$ ipython --no-banner

In [1]: import numpy as np

In [2]: from numpy import linalg as LA

In [3]: np.set_printoptions(precision=1, suppress=True, linewidth=120, floatmode="fixed")

In [4]: rd = lambda a: np.round(a, 1) + 0

In [5]: data = np.loadtxt("out9.csv", delimiter=",")

In [6]: print(data)
[[ 3.0  4.0  5.0  6.0  7.0]
 [ 8.0  9.0 10.0 11.0 12.0]
 [13.0 14.0 15.0 16.0 17.0]]

In [7]: print(rd(LA.norm(data[2] - data[1])))
11.2

In [8]: print(LA.norm(data, axis=1).argmax())
2

In [9]: print(rd(LA.norm(data, 1)), rd(LA.norm(data, np.inf)))
36.0 75.0

In [10]: print(rd(LA.norm(data, axis=0)))
[15.6 17.1 18.7 20.3 22.0]

In [11]: print(rd(LA.norm(data[2], 1)), rd(LA.norm(data[2], np.inf)))
75.0 17.0

In [12]: W0 = np.loadtxt("test5.csv", delimiter=",")

In [13]: print(W0)
[[  4.9   7.4  -0.7  -4.4]
 [  3.5   8.4  18.5   5.4]
 [  2.0   7.9  -1.3  -3.8]
 [  4.8   7.9  18.9   7.7]
 [  0.1 -11.8   0.7 -22.2]
 [  5.9   6.2  17.5   5.4]
 [ -1.6 -11.9   0.8 -22.5]
 [  3.9   7.5  -2.9  -5.2]
 [ -0.4 -11.6   2.0 -23.6]
 [  1.7   6.7  -1.9  -4.5]
 [  1.7   8.5   0.6  -6.4]]

In [14]: x0 = np.array([2, -3, -1, 3])

In [15]: print(rd(np.einsum("ij,j->i", W0, x0)))
[-24.9 -20.5 -29.8  -9.9 -31.7  -8.1 -35.8 -27.4 -38.8 -28.3 -41.9]

In [16]: print(rd(W0 @ (2 * x0)))
[-49.8 -41.0 -59.6 -19.8 -63.4 -16.2 -71.6 -54.8 -77.6 -56.6 -83.8]

In [17]: print(W0 @ np.eye(4)[3])
[ -4.4   5.4  -3.8   7.7 -22.2   5.4 -22.5  -5.2 -23.6  -4.5  -6.4]

In [18]: print(LA.norm(W0 @ x0) <= LA.norm(W0, 2) * LA.norm(x0) + 1e-9)
True

In [19]: print(rd(W0 @ np.ones(4)))
[  7.2  35.8   4.8  39.3 -33.2  35.0 -35.2   3.3 -33.6   2.0   4.4]

In [20]: x0 = np.array([2, 2, -3, 2])

In [21]: h1 = np.maximum(W0 @ x0, 0)

In [22]: print(rd(W0.T @ h1))
[ 235.0  557.6 -116.8 -347.5]

In [23]: print(rd(np.maximum(W0 @ x0, 0) - np.maximum(-W0 @ x0, 0)))
[ 17.9 -20.9  16.1 -15.9 -69.9 -17.5 -74.4  21.1 -77.2  13.5   5.8]

In [24]: print(rd(h1))
[17.9  0.0 16.1  0.0  0.0  0.0  0.0 21.1  0.0 13.5  5.8]

In [25]: print(np.flatnonzero(h1 > 1e-9))
[ 0  2  7  9 10]

In [26]: print(W0 * (h1 > 1e-9)[:, None])
[[ 4.9  7.4 -0.7 -4.4]
 [ 0.0  0.0  0.0  0.0]
 [ 2.0  7.9 -1.3 -3.8]
 [ 0.0  0.0  0.0  0.0]
 [ 0.0 -0.0  0.0 -0.0]
 [ 0.0  0.0  0.0  0.0]
 [-0.0 -0.0  0.0 -0.0]
 [ 3.9  7.5 -2.9 -5.2]
 [-0.0 -0.0  0.0 -0.0]
 [ 1.7  6.7 -1.9 -4.5]
 [ 1.7  8.5  0.6 -6.4]]

In [27]: print(rd(np.tanh(W0 @ x0)))
[ 1.0 -1.0  1.0 -1.0 -1.0 -1.0 -1.0  1.0 -1.0  1.0  1.0]

In [28]: M2 = np.c_[W0[:, :1] @ np.array([[3]]), np.array([0, -1, 1, 3, -2, -3, -3, -2, 0, -3, -3])]

In [29]: print(rd(M2))
[[14.7  0.0]
 [10.5 -1.0]
 [ 6.0  1.0]
 [14.4  3.0]
 [ 0.3 -2.0]
 [17.7 -3.0]
 [-4.8 -3.0]
 [11.7 -2.0]
 [-1.2  0.0]
 [ 5.1 -3.0]
 [ 5.1 -3.0]]

In [30]: print(rd(LA.lstsq(W0, M2[:, 0])[0]))
[3.0 0.0 0.0 0.0]

In [31]: print(LA.matrix_rank(np.c_[W0, M2]))
5

In [32]: print(LA.matrix_rank(M2))
2

In [33]: print(rd(LA.norm(M2 - W0 @ LA.lstsq(W0, M2)[0], axis=0)))
[0.0 5.9]
